$ ipython --no-banner

In [1]: import numpy as np

In [2]: np.set_printoptions(suppress=True, linewidth=160)

In [3]: rnd = lambda a: np.round(a, 2) + 0

In [4]: J = np.loadtxt("case13.csv", delimiter=",")

In [5]: print(rnd(J))
[[ 0.99 -0.08 -0.04 -0.08 -0.01 -0.08 -0.04 -0.01 -0.01]
 [-0.08  0.42 -0.25 -0.58 -0.08 -0.58 -0.25 -0.08 -0.08]
 [-0.04 -0.25  0.89 -0.25 -0.04 -0.25 -0.11 -0.04 -0.04]
 [-0.08 -0.58 -0.25  0.42 -0.08 -0.58 -0.25 -0.08 -0.08]
 [-0.01 -0.08 -0.04 -0.08  0.99 -0.08 -0.04 -0.01 -0.01]
 [-0.08 -0.58 -0.25 -0.58 -0.08  0.42 -0.25 -0.08 -0.08]
 [-0.04 -0.25 -0.11 -0.25 -0.04 -0.25  0.89 -0.04 -0.04]
 [-0.01 -0.08 -0.04 -0.08 -0.01 -0.08 -0.04  0.99 -0.01]
 [-0.01 -0.08 -0.04 -0.08 -0.01 -0.08 -0.04 -0.01  0.99]]

In [6]: rnd(np.linalg.svd(J, compute_uv=False))
Out[6]: array([1., 1., 1., 1., 1., 1., 1., 1., 1.])

In [7]: np.all(np.linalg.eigvalsh(J) > 0)
Out[7]: np.False_

In [8]: [round(float(np.linalg.det(J[:i, :i])), 2) + 0 for i in range(1, 10)]
Out[8]: [0.99, 0.41, 0.3, -0.28, -0.29, -0.87, -0.98, -0.99, -1.0]

In [9]: evals, evecs = np.linalg.eigh(J)

In [10]: rnd(np.linalg.svd(J, compute_uv=False))
Out[10]: array([1., 1., 1., 1., 1., 1., 1., 1., 1.])

In [11]: rnd(evecs @ np.diag(evals) @ evecs.T)
Out[11]: 
array([[ 0.99, -0.08, -0.04, -0.08, -0.01, -0.08, -0.04, -0.01, -0.01],
       [-0.08,  0.42, -0.25, -0.58, -0.08, -0.58, -0.25, -0.08, -0.08],
       [-0.04, -0.25,  0.89, -0.25, -0.04, -0.25, -0.11, -0.04, -0.04],
       [-0.08, -0.58, -0.25,  0.42, -0.08, -0.58, -0.25, -0.08, -0.08],
       [-0.01, -0.08, -0.04, -0.08,  0.99, -0.08, -0.04, -0.01, -0.01],
       [-0.08, -0.58, -0.25, -0.58, -0.08,  0.42, -0.25, -0.08, -0.08],
       [-0.04, -0.25, -0.11, -0.25, -0.04, -0.25,  0.89, -0.04, -0.04],
       [-0.01, -0.08, -0.04, -0.08, -0.01, -0.08, -0.04,  0.99, -0.01],
       [-0.01, -0.08, -0.04, -0.08, -0.01, -0.08, -0.04, -0.01,  0.99]])

In [12]: rnd(np.linalg.eigvalsh(J @ J))
Out[12]: array([1., 1., 1., 1., 1., 1., 1., 1., 1.])

In [13]: evals.sum(), rnd(np.trace(J))
Out[13]: (np.float64(7.0), np.float64(7.0))

In [14]: E = np.loadtxt("layer1.csv", delimiter=",")

In [15]: E
Out[15]: 
array([[ 0., -1., -2.,  2.,  1.,  1., -1.,  0., -2., -3.],
       [ 0.,  0.,  2., -3.,  2.,  2., -1.,  1.,  2.,  1.],
       [ 0.,  0.,  0.,  2., -3.,  3.,  3.,  1., -2., -3.],
       [ 0.,  0.,  0.,  0., -2., -2., -2.,  0.,  2.,  1.],
       [ 0.,  0.,  0.,  0.,  0.,  2., -1., -3.,  1.,  3.],
       [ 0.,  0.,  0.,  0.,  0.,  0., -3.,  0.,  0.,  3.],
       [ 0.,  0.,  0.,  0.,  0.,  0.,  0., -2., -3.,  2.],
       [ 0.,  0.,  0.,  0.,  0.,  0.,  0.,  0.,  3.,  0.],
       [ 0.,  0.,  0.,  0.,  0.,  0.,  0.,  0.,  0.,  1.],
       [ 0.,  0.,  0.,  0.,  0.,  0.,  0.,  0.,  0.,  0.]])

In [16]: rnd(np.sort(np.linalg.eigvals(E)))
Out[16]: array([0., 0., 0., 0., 0., 0., 0., 0., 0., 0.])

In [17]: x0 = np.array([-2, 2, 0, -1, 0, -1, 3, 2, -2])

In [18]: rnd(np.linalg.det(J))
Out[18]: np.float64(-1.0)

In [19]: print(rnd(np.sort(np.abs(np.degrees(np.angle(np.linalg.eigvals(J)))))))
[  0.   0.   0.   0.   0.   0.   0.   0. 180.]

In [20]: [p for p in range(1, 25) if np.allclose(np.linalg.matrix_power(J, p), np.eye(9))]
Out[20]: [2, 4, 6, 8, 10, 12, 14, 16, 18, 20, 22, 24]

In [21]: rnd(np.linalg.inv(J))
Out[21]: 
array([[ 0.99, -0.08, -0.04, -0.08, -0.01, -0.08, -0.04, -0.01, -0.01],
       [-0.08,  0.42, -0.25, -0.58, -0.08, -0.58, -0.25, -0.08, -0.08],
       [-0.04, -0.25,  0.89, -0.25, -0.04, -0.25, -0.11, -0.04, -0.04],
       [-0.08, -0.58, -0.25,  0.42, -0.08, -0.58, -0.25, -0.08, -0.08],
       [-0.01, -0.08, -0.04, -0.08,  0.99, -0.08, -0.04, -0.01, -0.01],
       [-0.08, -0.58, -0.25, -0.58, -0.08,  0.42, -0.25, -0.08, -0.08],
       [-0.04, -0.25, -0.11, -0.25, -0.04, -0.25,  0.89, -0.04, -0.04],
       [-0.01, -0.08, -0.04, -0.08, -0.01, -0.08, -0.04,  0.99, -0.01],
       [-0.01, -0.08, -0.04, -0.08, -0.01, -0.08, -0.04, -0.01,  0.99]])

In [22]: data = np.load("test11.npy")

In [23]: data
Out[23]: 
array([[2.05, 3.  , 2.  , 2.  , 4.  , 5.  , 0.  ],
       [2.  , 1.05, 2.  , 4.  , 2.  , 0.  , 0.  ],
       [2.  , 5.  , 3.05, 1.  , 3.  , 1.  , 2.  ],
       [4.  , 4.  , 5.  , 1.05, 5.  , 5.  , 3.  ],
       [4.  , 0.  , 5.  , 1.  , 2.05, 0.  , 4.  ],
       [1.  , 3.  , 0.  , 4.  , 4.  , 3.05, 3.  ],
       [2.  , 3.  , 2.  , 2.  , 4.  , 5.  , 0.05]])

In [24]: x0 = np.array([0, 1, 1, 2, 0, 1, 2])

In [25]: h = np.maximum(data @ x0, 0)

In [26]: h
Out[26]: array([14.  , 11.05, 15.05, 22.1 , 15.  , 20.05, 14.1 ])

In [27]: rnd(data.T @ h)
Out[27]: array([277.55, 319.7 , 309.7 , 233.86, 401.1 , 327.2 , 217.26])

In [28]: np.maximum(data @ (3 * x0), 0)
Out[28]: array([42.  , 33.15, 45.15, 66.3 , 45.  , 60.15, 42.3 ])

In [29]: np.maximum(data @ x0, 0) - np.maximum(-data @ x0, 0)
Out[29]: array([14.  , 11.05, 15.05, 22.1 , 15.  , 20.05, 14.1 ])

In [30]: rng = np.random.default_rng(882286)

In [31]: out = data + rng.integers(-2, 3, (7, 5)) @ rng.integers(-2, 3, (5, 7))

In [32]: rnd(out)
Out[32]: 
array([[-4.95, 10.  ,  5.  ,  2.  ,  6.  ,  6.  , -1.  ],
       [14.  , -2.95, -2.  ,  6.  ,  2.  ,  8.  , 10.  ],
       [ 3.  ,  4.  ,  0.05, -1.  ,  4.  ,  6.  ,  6.  ],
       [ 2.  ,  8.  , 10.  ,  6.05,  9.  ,  6.  ,  7.  ],
       [-5.  ,  8.  , 10.  ,  2.  ,  5.05, -1.  ,  2.  ],
       [ 4.  ,  7.  , -5.  , -1.  , -1.  ,  8.05,  1.  ],
       [-3.  ,  8.  ,  5.  ,  0.  ,  7.  ,  0.  , -3.95]])

In [33]: rnd(out - data)
Out[33]: 
array([[-7.,  7.,  3.,  0.,  2.,  1., -1.],
       [12., -4., -4.,  2.,  0.,  8., 10.],
       [ 1., -1., -3., -2.,  1.,  5.,  4.],
       [-2.,  4.,  5.,  5.,  4.,  1.,  4.],
       [-9.,  8.,  5.,  1.,  3., -1., -2.],
       [ 3.,  4., -5., -5., -5.,  5., -2.],
       [-5.,  5.,  3., -2.,  3., -5., -4.]])

In [34]: np.abs(out - data).sum(axis=1)
Out[34]: array([21., 40., 17., 25., 29., 29., 27.])

In [35]: blk = np.stack([data, 4 * data, data[::-1]])

In [36]: print((blk @ data.T).shape)
(3, 7, 7)

In [37]: rnd(np.linalg.norm(blk, axis=(1, 2)))
Out[37]: array([21.12, 84.5 , 21.12])

In [38]: print(np.linalg.matrix_rank(blk))
[7 7 7]

In [39]: np.linalg.matrix_rank(blk.reshape(3, -1))
Out[39]: np.int64(2)

In [40]: A = np.loadtxt("mat.csv", delimiter=",")

In [41]: A
Out[41]: 
array([[6., 0., 0., 0.],
       [6., 6., 0., 0.],
       [8., 4., 0., 0.],
       [6., 5., 1., 9.]])

In [42]: (A - A.T) / 2
Out[42]: 
array([[ 0. , -3. , -4. , -3. ],
       [ 3. ,  0. , -2. , -2.5],
       [ 4. ,  2. ,  0. , -0.5],
       [ 3. ,  2.5,  0.5,  0. ]])

In [43]: rnd(np.sort(np.abs(np.linalg.eigvals(A))))
Out[43]: array([0., 6., 6., 9.])

In [44]: rnd(np.linalg.matrix_power(A, 4))
Out[44]: 
array([[ 1296.,     0.,     0.,     0.],
       [ 5184.,  1296.,     0.,     0.],
       [ 4320.,   864.,     0.,     0.],
       [21312.,  9459.,   729.,  6561.]])

In [45]: A @ A
Out[45]: 
array([[ 36.,   0.,   0.,   0.],
       [ 72.,  36.,   0.,   0.],
       [ 72.,  24.,   0.,   0.],
       [128.,  79.,   9.,  81.]])

In [46]: (A + A.T) / 2
Out[46]: 
array([[6. , 3. , 4. , 3. ],
       [3. , 6. , 2. , 2.5],
       [4. , 2. , 0. , 0.5],
       [3. , 2.5, 0.5, 9. ]])

In [47]: print(rnd(np.linalg.det(A)))
0.0

In [48]: print(np.trace(A))
21.0

In [49]: print(np.allclose(A @ A.T, A.T @ A))
False

In [50]: np.prod(np.diag(A)), rnd(np.linalg.det(A))
Out[50]: (np.float64(0.0), np.float64(0.0))

In [51]: rnd(np.sort(np.linalg.eigvals(A)))
Out[51]: array([0., 6., 6., 9.])

In [52]: rnd(np.linalg.matrix_power(A - np.diag(np.diag(A)), 4))
Out[52]: 
array([[0., 0., 0., 0.],
       [0., 0., 0., 0.],
       [0., 0., 0., 0.],
       [0., 0., 0., 0.]])

In [53]: [int(np.linalg.matrix_rank(np.linalg.matrix_power(A, p))) for p in range(1, 5)]
Out[53]: [3, 3, 3, 3]

In [54]: left, sig, VT = np.linalg.svd(A)

In [55]: np.argmax(sig[:-1] / (sig[1:] + 1e-6)) + 1
Out[55]: np.int64(3)

In [56]: rnd(sig)
Out[56]: array([16.15,  7.51,  3.69,  0.  ])

In [57]: out = left[:, :3] @ np.diag(sig[:3]) @ VT[:3]

In [58]: np.linalg.matrix_rank(out)
Out[58]: np.int64(3)

In [59]: rnd(np.linalg.norm(A - out, 2)), rnd(sig[3])
Out[59]: (np.float64(0.0), np.float64(0.0))

In [60]: arr = np.loadtxt("a.csv", delimiter=",")

In [61]: print(arr)
[[ 8.    5.01 -0.01  3.99  3.97]
 [ 8.01  4.99 -0.04  3.99  4.01]
 [ 7.99  4.99  0.03  4.01  4.01]
 [ 7.99  5.02  0.03  4.02  4.04]
 [ 7.99  4.97  0.01  4.    3.98]
 [ 7.96  5.01  0.02  4.05  3.99]
 [ 8.01  5.02 -0.01  3.95  4.01]
 [ 8.03  5.02  0.02  4.01  4.01]
 [ 8.02  5.01 -0.01  3.98  3.99]
 [ 7.99  5.01  0.    4.02  4.  ]
 [ 8.02  5.    0.    4.01  4.01]
 [ 8.    5.   -0.04  3.98  3.99]
 [ 8.03  5.01  0.    4.03  4.04]
 [ 7.99  4.99  0.01  3.99  4.  ]
 [ 8.    5.01  0.02  4.    4.03]
 [ 8.04  4.98  0.05  4.01  3.99]
 [ 7.99  5.    0.02  3.99  4.01]
 [ 8.06  5.   -0.02  3.98  3.99]
 [ 8.    5.03 -0.02  4.01  4.01]
 [ 7.97  5.02 -0.02  3.99  4.02]
 [ 8.05  5.01  0.02  4.01  3.96]
 [ 1.02  3.98  5.98  9.01  5.96]
 [ 1.03  3.98  5.99  9.    6.  ]
 [ 0.99  4.01  5.99  8.99  5.97]
 [ 1.01  4.03  6.    9.    6.01]
 [ 0.99  4.01  6.01  9.01  5.99]
 [ 0.99  3.98  5.99  9.02  5.99]
 [ 0.99  3.99  5.99  9.    6.  ]
 [ 0.99  4.02  6.    9.02  6.02]
 [ 1.01  4.01  6.05  9.    5.98]
 [ 1.02  4.01  6.02  9.    5.97]
 [ 1.02  4.02  6.    9.    6.01]
 [ 1.    4.    6.01  9.    6.02]
 [ 1.    4.02  6.    9.    6.01]
 [ 0.98  3.99  6.01  8.96  6.02]
 [ 1.01  3.98  5.99  8.98  5.99]
 [ 0.99  3.96  6.    9.02  5.98]
 [ 1.01  4.04  6.    9.03  6.03]
 [ 1.04  3.98  6.01  8.97  6.01]
 [ 1.    3.99  5.97  8.99  6.  ]
 [ 0.97  3.97  6.    8.99  6.01]
 [ 1.01  4.01  6.04  8.99  5.98]]

In [62]: Xs = arr - arr.mean(axis=0)

In [63]: left, sig, VT = np.linalg.svd(Xs, full_matrices=False)

In [64]: np.abs(VT[0]).argmax()
Out[64]: np.int64(0)

In [65]: rnd(Xs.mean(axis=0))
Out[65]: array([0., 0., 0., 0., 0.])

In [66]: print(rnd(VT[0] * np.sign(VT[0, np.abs(VT[0]).argmax()])))
[ 0.65  0.09 -0.56 -0.47 -0.19]

In [67]: np.linalg.matrix_rank(Xs)
Out[67]: np.int64(5)

In [68]: rnd(sig ** 2 / (sig ** 2).sum())
Out[68]: array([1., 0., 0., 0., 0.])

In [69]: rnd(np.abs(VT[-1]))
Out[69]: array([0.35, 0.66, 0.19, 0.39, 0.5 ])

In [70]: W0 = np.array([[1, -3, -2, 3, 1, -1, 1, 3, -1, -1, 0, 2],
    ...:     [1, -1, -2, 2, -2, -2, 2, -2, -2, 3, 2, -1],
    ...:     [2, 1, 1, 2, 2, 3, 1, -2, -3, 1, -2, 2],
    ...:     [1, 2, -1, -3, 1, -2, -2, 2, 3, -2, -2, 2],
    ...:     [-3, -3, 2, 3, 2, -2, -2, -1, 2, 2, -2, -3],
    ...:     [0, 0, -2, -2, 2, -3, 2, 1, 2, -1, 1, -2],
    ...:     [3, 2, -2, -3, -2, 1, -1, 0, -1, -3, 2, -2],
    ...:     [3, 1, 0, -1, 1, -1, 2, 1, -2, 2, 1, 2],
    ...:     [1, 1, -3, 3, -1, -2, -1, 0, -3, -2, 1, 0]])

In [71]: W0[:, 7] = 2 * W0[:, 1]

In [72]: print(W0)
[[ 1 -3 -2  3  1 -1  1 -6 -1 -1  0  2]
 [ 1 -1 -2  2 -2 -2  2 -2 -2  3  2 -1]
 [ 2  1  1  2  2  3  1  2 -3  1 -2  2]
 [ 1  2 -1 -3  1 -2 -2  4  3 -2 -2  2]
 [-3 -3  2  3  2 -2 -2 -6  2  2 -2 -3]
 [ 0  0 -2 -2  2 -3  2  0  2 -1  1 -2]
 [ 3  2 -2 -3 -2  1 -1  4 -1 -3  2 -2]
 [ 3  1  0 -1  1 -1  2  2 -2  2  1  2]
 [ 1  1 -3  3 -1 -2 -1  2 -3 -2  1  0]]

In [73]: out = np.array([[5, 1, 4],
    ...:     [2, 1, 5],
    ...:     [4, 0, 3],
    ...:     [1, 5, 2],
    ...:     [1, 3, 3],
    ...:     [1, 0, 0],
    ...:     [1, 1, 4],
    ...:     [2, 0, 2],
    ...:     [3, 2, 3],
    ...:     [3, 5, 2],
    ...:     [0, 3, 4],
    ...:     [2, 5, 3]])

In [74]: np.vstack([W0, out.T]).shape
Out[74]: (12, 12)

In [75]: np.einsum("ik,kj->ji", W0, out)
Out[75]: 
array([[-19,  -8,  26,  14, -18, -10,  -2,  26, -17],
       [ 20,  18,  23, -11,   6, -10, -38,  23,   0],
       [-15,   0,  25,  11, -36,   6,   1,  38,  -6]])

In [76]: np.einsum("ik,kj->ij", W0, out)
Out[76]: 
array([[-19,  20, -15],
       [ -8,  18,   0],
       [ 26,  23,  25],
       [ 14, -11,  11],
       [-18,   6, -36],
       [-10, -10,   6],
       [ -2, -38,   1],
       [ 26,  23,  38],
       [-17,   0,  -6]])

In [77]: W0 @ out
Out[77]: 
array([[-19,  20, -15],
       [ -8,  18,   0],
       [ 26,  23,  25],
       [ 14, -11,  11],
       [-18,   6, -36],
       [-10, -10,   6],
       [ -2, -38,   1],
       [ 26,  23,  38],
       [-17,   0,  -6]])

In [78]: np.linalg.matrix_rank(np.vstack([W0, out.T]))
Out[78]: np.int64(12)

In [79]: np.einsum("ij->j", W0)
Out[79]: array([ 9,  0, -9,  4,  4, -9,  2,  0, -5, -1,  1,  0])

In [80]: np.einsum("ij,ij->i", W0, W0)
Out[80]: array([ 68,  44,  46,  61, 100,  35,  66,  34,  44])

In [81]: ang = np.radians(45)

In [82]: Rm = np.eye(12)

In [83]: Rm[0, 0] = Rm[4, 4] = np.cos(ang)

In [84]: Rm[0, 4], Rm[4, 0] = -np.sin(ang), np.sin(ang)

In [85]: rnd(Rm)
Out[85]: 
array([[ 0.71,  0.  ,  0.  ,  0.  , -0.71,  0.  ,  0.  ,  0.  ,  0.  ,  0.  ,  0.  ,  0.  ],
       [ 0.  ,  1.  ,  0.  ,  0.  ,  0.  ,  0.  ,  0.  ,  0.  ,  0.  ,  0.  ,  0.  ,  0.  ],
       [ 0.  ,  0.  ,  1.  ,  0.  ,  0.  ,  0.  ,  0.  ,  0.  ,  0.  ,  0.  ,  0.  ,  0.  ],
       [ 0.  ,  0.  ,  0.  ,  1.  ,  0.  ,  0.  ,  0.  ,  0.  ,  0.  ,  0.  ,  0.  ,  0.  ],
       [ 0.71,  0.  ,  0.  ,  0.  ,  0.71,  0.  ,  0.  ,  0.  ,  0.  ,  0.  ,  0.  ,  0.  ],
       [ 0.  ,  0.  ,  0.  ,  0.  ,  0.  ,  1.  ,  0.  ,  0.  ,  0.  ,  0.  ,  0.  ,  0.  ],
       [ 0.  ,  0.  ,  0.  ,  0.  ,  0.  ,  0.  ,  1.  ,  0.  ,  0.  ,  0.  ,  0.  ,  0.  ],
       [ 0.  ,  0.  ,  0.  ,  0.  ,  0.  ,  0.  ,  0.  ,  1.  ,  0.  ,  0.  ,  0.  ,  0.  ],
       [ 0.  ,  0.  ,  0.  ,  0.  ,  0.  ,  0.  ,  0.  ,  0.  ,  1.  ,  0.  ,  0.  ,  0.  ],
       [ 0.  ,  0.  ,  0.  ,  0.  ,  0.  ,  0.  ,  0.  ,  0.  ,  0.  ,  1.  ,  0.  ,  0.  ],
       [ 0.  ,  0.  ,  0.  ,  0.  ,  0.  ,  0.  ,  0.  ,  0.  ,  0.  ,  0.  ,  1.  ,  0.  ],
       [ 0.  ,  0.  ,  0.  ,  0.  ,  0.  ,  0.  ,  0.  ,  0.  ,  0.  ,  0.  ,  0.  ,  1.  ]])

In [86]: out = W0 @ Rm.T

In [87]: rnd(out)
Out[87]: 
array([[ 0.  , -3.  , -2.  ,  3.  ,  1.41, -1.  ,  1.  , -6.  , -1.  , -1.  ,  0.  ,  2.  ],
       [ 2.12, -1.  , -2.  ,  2.  , -0.71, -2.  ,  2.  , -2.  , -2.  ,  3.  ,  2.  , -1.  ],
       [ 0.  ,  1.  ,  1.  ,  2.  ,  2.83,  3.  ,  1.  ,  2.  , -3.  ,  1.  , -2.  ,  2.  ],
       [ 0.  ,  2.  , -1.  , -3.  ,  1.41, -2.  , -2.  ,  4.  ,  3.  , -2.  , -2.  ,  2.  ],
       [-3.54, -3.  ,  2.  ,  3.  , -0.71, -2.  , -2.  , -6.  ,  2.  ,  2.  , -2.  , -3.  ],
       [-1.41,  0.  , -2.  , -2.  ,  1.41, -3.  ,  2.  ,  0.  ,  2.  , -1.  ,  1.  , -2.  ],
       [ 3.54,  2.  , -2.  , -3.  ,  0.71,  1.  , -1.  ,  4.  , -1.  , -3.  ,  2.  , -2.  ],
       [ 1.41,  1.  ,  0.  , -1.  ,  2.83, -1.  ,  2.  ,  2.  , -2.  ,  2.  ,  1.  ,  2.  ],
       [ 1.41,  1.  , -3.  ,  3.  ,  0.  , -2.  , -1.  ,  2.  , -3.  , -2.  ,  1.  ,  0.  ]])

In [88]: np.allclose(np.linalg.norm(W0, axis=1), np.linalg.norm(out, axis=1))
Out[88]: True

In [89]: print(rnd(np.linalg.svd(W0, compute_uv=False)), rnd(np.linalg.svd(out, compute_uv=False)))
[14.61  9.84  8.36  6.28  6.05  4.6   3.5   2.51  1.48] [14.61  9.84  8.36  6.28  6.05  4.6   3.5   2.51  1.48]

In [90]: rnd(np.linalg.det(Rm)), rnd(np.trace(Rm))
Out[90]: (np.float64(1.0), np.float64(11.41))
